$ python -q
>>> import numpy as np
>>> np.set_printoptions(precision=4, suppress=True, linewidth=200, legacy="1.25")
>>> def rnd(a):
...     return np.round(a, 4) + 0
... 
>>> K = np.load("w.npy")
>>> print(K)
[[ 23   3  10   3  19   8  -1  17   6   0   2   4 -15   1]
 [  3  36  -2  -8   3   9  -4   1  -6 -12   9 -13  11 -24]
 [ 10  -2  40  -1  19  10 -14  10   9  16  -9  -4 -23  15]
 [  3  -8  -1  45  21   7  14  11 -14  -6 -13  -3  10  28]
 [ 19   3  19  21  52  12  12  22  -1 -13 -13   1  -7  14]
 [  8   9  10   7  12  26  -1  15  -6   8  14  -6   3  10]
 [ -1  -4 -14  14  12  -1  36   3   3  -3   6   0  21   3]
 [ 17   1  10  11  22  15   3  33  -9   8  -4  -1  -8  20]
 [  6  -6   9 -14  -1  -6   3  -9  25  10   1  -2  -9  -9]
 [  0 -12  16  -6 -13   8  -3   8  10  44  15  -5 -13  19]
 [  2   9  -9 -13 -13  14   6  -4   1  15  56  13   2 -14]
 [  4 -13  -4  -3   1  -6   0  -1  -2  -5  13  24 -13  -1]
 [-15  11 -23  10  -7   3  21  -8  -9 -13   2 -13  37  -6]
 [  1 -24  15  28  14  10   3  20  -9  19 -14  -1  -6  44]]
>>> # equal to its transpose
>>> W1 = np.array([[2, -2, 1],
...     [0, 0, 2],
...     [1, 0, -1],
...     [2, -1, 0],
...     [-3, 3, 1],
...     [3, -1, 3],
...     [-3, 0, 3],
...     [-2, -3, 2],
...     [0, 2, -3],
...     [-2, -3, 1],
...     [1, 2, -2],
...     [-1, 2, -2],
...     [-2, -1, 0],
...     [-2, -3, 3]])
>>> beta = np.array([4, -4, -2])
>>> H = np.maximum(K @ W1 + beta, 0)
>>> print(H)
[[ 28   0  64]
 [ 92  72  37]
 [ 36   0  51]
 [  0   0 244]
 [  0   0 228]
 [ 37   0 171]
 [  0   9 111]
 [  0   0 254]
 [ 10  82   0]
 [  0   0  27]
 [ 81  99   0]
 [ 10 104   0]
 [  0   0  95]
 [  0   0 237]]
>>> print(np.linalg.matrix_rank(H))
3
>>> print((H > 0).astype(int))
[[1 0 1]
 [1 1 1]
 [1 0 1]
 [0 0 1]
 [0 0 1]
 [1 0 1]
 [0 1 1]
 [0 0 1]
 [1 1 0]
 [0 0 1]
 [1 1 0]
 [1 1 0]
 [0 0 1]
 [0 0 1]]
>>> print(rnd((H > 0).mean(axis=0)))
[0.5    0.3571 0.7857]
>>> W2 = np.array([[1, 0, 2], [1, 0, 2], [0, 1, 3]])
>>> print(H @ W2)
[[ 28  64 248]
 [164  37 439]
 [ 36  51 225]
 [  0 244 732]
 [  0 228 684]
 [ 37 171 587]
 [  9 111 351]
 [  0 254 762]
 [ 92   0 184]
 [  0  27  81]
 [180   0 360]
 [114   0 228]
 [  0  95 285]
 [  0 237 711]]
>>> out = np.c_[H[:, :1] @ np.array([[9]]), np.array([2, -3, 3, 1, 0, 3, 0, -3, -3, -3, 1, -3, 3, 0])]
>>> print(out)
[[252   2]
 [828  -3]
 [324   3]
 [  0   1]
 [  0   0]
 [333   3]
 [  0   0]
 [  0  -3]
 [ 90  -3]
 [  0  -3]
 [729   1]
 [ 90  -3]
 [  0   3]
 [  0   0]]
>>> print(np.linalg.matrix_rank(np.c_[H, out]))
4
>>> print(np.linalg.matrix_rank(out))
2
>>> left, sigma, Vh = np.linalg.svd(K)
>>> print(np.argmax(sigma[:-1] / (sigma[1:] + 1e-6)) + 1)
11
>>> out = left[:, :11] @ np.diag(sigma[:11]) @ Vh[:11]
>>> print(np.linalg.matrix_rank(K, rtol=0.05))
9
>>> evals, V = np.linalg.eigh(K)
>>> print((evals > 1e-8).sum(), (evals < -1e-8).sum())
11 0
>>> print(np.unique(evals.round(6) + 0, return_counts=True)[1])
[3 1 1 1 1 1 1 1 1 1 1 1]
>>> print(rnd(np.trace(np.linalg.pinv(K) @ K)))
11.0
>>> print(np.abs(np.diag(np.linalg.qr(K)[1])) > 1e-9)
[ True  True  True  True  True  True  True  True  True  True  True False False False]
>>> print(np.allclose(K[:-1].T @ np.linalg.lstsq(K[:-1].T, K[-1])[0], K[-1]))
True
>>> r0 = np.array([1, 2, 0, 2, 2, 1, 0, 3, 1, 3, 2]) + 0.5
>>> mat = np.outer(r0, r0) / (r0 @ r0)
>>> print(rnd(mat))
[[0.0396 0.0661 0.0132 0.0661 0.0661 0.0396 0.0132 0.0925 0.0396 0.0925 0.0661]
 [0.0661 0.1101 0.022  0.1101 0.1101 0.0661 0.022  0.1542 0.0661 0.1542 0.1101]
 [0.0132 0.022  0.0044 0.022  0.022  0.0132 0.0044 0.0308 0.0132 0.0308 0.022 ]
 [0.0661 0.1101 0.022  0.1101 0.1101 0.0661 0.022  0.1542 0.0661 0.1542 0.1101]
 [0.0661 0.1101 0.022  0.1101 0.1101 0.0661 0.022  0.1542 0.0661 0.1542 0.1101]
 [0.0396 0.0661 0.0132 0.0661 0.0661 0.0396 0.0132 0.0925 0.0396 0.0925 0.0661]
 [0.0132 0.022  0.0044 0.022  0.022  0.0132 0.0044 0.0308 0.0132 0.0308 0.022 ]
 [0.0925 0.1542 0.0308 0.1542 0.1542 0.0925 0.0308 0.2159 0.0925 0.2159 0.1542]
 [0.0396 0.0661 0.0132 0.0661 0.0661 0.0396 0.0132 0.0925 0.0396 0.0925 0.0661]
 [0.0925 0.1542 0.0308 0.1542 0.1542 0.0925 0.0308 0.2159 0.0925 0.2159 0.1542]
 [0.0661 0.1101 0.022  0.1101 0.1101 0.0661 0.022  0.1542 0.0661 0.1542 0.1101]]
>>> # rows and columns are dependent
>>> r = np.linalg.matrix_rank(K)
>>> print(r)
11
>>> N = np.linalg.svd(K)[2][r:].T
>>> print([int(np.linalg.matrix_rank(K[:i])) for i in range(1, len(K) + 1)])
[1, 2, 3, 4, 5, 6, 7, 8, 9, 10, 11, 11, 11, 11]
>>> print(np.linalg.matrix_rank(K.T @ K), np.linalg.matrix_rank(K @ K.T))
11 11
>>> print([int(np.linalg.matrix_rank(np.delete(K, i, axis=0))) for i in range(14)])
[11, 11, 11, 11, 11, 11, 11, 11, 11, 11, 11, 11, 11, 11]
>>> r = np.linalg.matrix_rank(mat)
>>> print(r)
1
>>> N = np.linalg.svd(mat)[2][r:].T
>>> print([int(np.linalg.matrix_rank(mat[:, :j + 1])) for j in range(11)])
[1, 1, 1, 1, 1, 1, 1, 1, 1, 1, 1]
>>> print([int(np.linalg.matrix_rank(np.delete(mat, i, axis=0))) for i in range(11)])
[1, 1, 1, 1, 1, 1, 1, 1, 1, 1, 1]
>>> print(np.linalg.matrix_rank(mat.T @ mat), np.linalg.matrix_rank(mat @ mat.T))
1 1
>>> print(rnd(N @ N.T))
[[ 0.9604 -0.0661 -0.0132 -0.0661 -0.0661 -0.0396 -0.0132 -0.0925 -0.0396 -0.0925 -0.0661]
 [-0.0661  0.8899 -0.022  -0.1101 -0.1101 -0.0661 -0.022  -0.1542 -0.0661 -0.1542 -0.1101]
 [-0.0132 -0.022   0.9956 -0.022  -0.022  -0.0132 -0.0044 -0.0308 -0.0132 -0.0308 -0.022 ]
 [-0.0661 -0.1101 -0.022   0.8899 -0.1101 -0.0661 -0.022  -0.1542 -0.0661 -0.1542 -0.1101]
 [-0.0661 -0.1101 -0.022  -0.1101  0.8899 -0.0661 -0.022  -0.1542 -0.0661 -0.1542 -0.1101]
 [-0.0396 -0.0661 -0.0132 -0.0661 -0.0661  0.9604 -0.0132 -0.0925 -0.0396 -0.0925 -0.0661]
 [-0.0132 -0.022  -0.0044 -0.022  -0.022  -0.0132  0.9956 -0.0308 -0.0132 -0.0308 -0.022 ]
 [-0.0925 -0.1542 -0.0308 -0.1542 -0.1542 -0.0925 -0.0308  0.7841 -0.0925 -0.2159 -0.1542]
 [-0.0396 -0.0661 -0.0132 -0.0661 -0.0661 -0.0396 -0.0132 -0.0925  0.9604 -0.0925 -0.0661]
 [-0.0925 -0.1542 -0.0308 -0.1542 -0.1542 -0.0925 -0.0308 -0.2159 -0.0925  0.7841 -0.1542]
 [-0.0661 -0.1101 -0.022  -0.1101 -0.1101 -0.0661 -0.022  -0.1542 -0.0661 -0.1542  0.8899]]
>>> print([int(np.linalg.matrix_rank(mat[:i])) for i in range(1, len(mat) + 1)])
[1, 1, 1, 1, 1, 1, 1, 1, 1, 1, 1]
>>> def softmax(z):
...     e = np.exp(z - z.max(axis=-1, keepdims=True))
...     return e / e.sum(axis=-1, keepdims=True)
... 
>>> print(rnd(softmax(mat).sum(axis=1)))
[1. 1. 1. 1. 1. 1. 1. 1. 1. 1. 1.]
>>> print(rnd(softmax(mat[4])))
[0.0887 0.0927 0.0848 0.0927 0.0927 0.0887 0.0848 0.0968 0.0887 0.0968 0.0927]
>>> S = mat @ mat.T / np.sqrt(11)
>>> print(rnd(softmax(S)[4] @ mat))
[0.0544 0.0907 0.0181 0.0907 0.0907 0.0544 0.0181 0.1269 0.0544 0.1269 0.0907]
>>> r0 = np.array([3, 3, 0])
>>> print(rnd(np.correlate(mat[2], mat[3], "full")))
[0.0015 0.0045 0.0048 0.0066 0.0098 0.0083 0.0104 0.013  0.0137 0.0147 0.022  0.0147 0.0137 0.013  0.0104 0.0083 0.0098 0.0066 0.0048 0.0045 0.0015]
>>> print(rnd(np.cross(mat[2, :3], mat[3, :3])))
[0. 0. 0.]
>>> print(rnd(np.polyval(r0, mat[2])))
[0.0402 0.0675 0.0133 0.0675 0.0675 0.0402 0.0133 0.0954 0.0402 0.0954 0.0675]
>>> evals, V = np.linalg.eigh(mat)
>>> vec = np.array([-2, 2, -1, -2, -3, -2, -2, 3, 1, 0, -1])
>>> print((np.sign(V[:, -1].round(6)) == np.sign(V[0, -1].round(6))).astype(int))
[1 1 1 1 1 1 1 1 1 1 1]
>>> print(rnd(vec @ mat @ vec / (vec @ vec)), rnd(evals[0]), rnd(evals[-1]))
0.013 0.0 1.0
>>> print(rnd(V * np.maximum(evals, 0) @ V.T))
[[0.0396 0.0661 0.0132 0.0661 0.0661 0.0396 0.0132 0.0925 0.0396 0.0925 0.0661]
 [0.0661 0.1101 0.022  0.1101 0.1101 0.0661 0.022  0.1542 0.0661 0.1542 0.1101]
 [0.0132 0.022  0.0044 0.022  0.022  0.0132 0.0044 0.0308 0.0132 0.0308 0.022 ]
 [0.0661 0.1101 0.022  0.1101 0.1101 0.0661 0.022  0.1542 0.0661 0.1542 0.1101]
 [0.0661 0.1101 0.022  0.1101 0.1101 0.0661 0.022  0.1542 0.0661 0.1542 0.1101]
 [0.0396 0.0661 0.0132 0.0661 0.0661 0.0396 0.0132 0.0925 0.0396 0.0925 0.0661]
 [0.0132 0.022  0.0044 0.022  0.022  0.0132 0.0044 0.0308 0.0132 0.0308 0.022 ]
 [0.0925 0.1542 0.0308 0.1542 0.1542 0.0925 0.0308 0.2159 0.0925 0.2159 0.1542]
 [0.0396 0.0661 0.0132 0.0661 0.0661 0.0396 0.0132 0.0925 0.0396 0.0925 0.0661]
 [0.0925 0.1542 0.0308 0.1542 0.1542 0.0925 0.0308 0.2159 0.0925 0.2159 0.1542]
 [0.0661 0.1101 0.022  0.1101 0.1101 0.0661 0.022  0.1542 0.0661 0.1542 0.1101]]
>>> print(rnd(vec @ mat @ vec))
0.533
>>> F = np.load("run5.npy")
>>> print(rnd(F))
[[ 0.0048 -0.0242 -0.0338 -0.0435  0.0048 -0.0338 -0.0048]
 [-0.0242  0.1208  0.1691  0.2174 -0.0242  0.1691  0.0242]
 [-0.0338  0.1691  0.2367  0.3043 -0.0338  0.2367  0.0338]
 [-0.0435  0.2174  0.3043  0.3913 -0.0435  0.3043  0.0435]
 [ 0.0048 -0.0242 -0.0338 -0.0435  0.0048 -0.0338 -0.0048]
 [-0.0338  0.1691  0.2367  0.3043 -0.0338  0.2367  0.0338]
 [-0.0048  0.0242  0.0338  0.0435 -0.0048  0.0338  0.0048]]
>>> # row 4 repeats row 0
>>> left, sigma, Vh = np.linalg.svd(F)
>>> print(rnd(sigma))
[1. 0. 0. 0. 0. 0. 0.]
>>> print(np.argmax(sigma[:-1] / (sigma[1:] + 1e-6)) + 1)
1
>>> out = left[:, :1] @ np.diag(sigma[:1]) @ Vh[:1]
>>> print(rnd(np.abs(F - out).max()))
0.0
>>> print(np.linalg.matrix_rank(F, rtol=0.05))
1
>>> print(rnd(np.linalg.norm(F - out, 2)), rnd(sigma[1]))
0.0 0.0
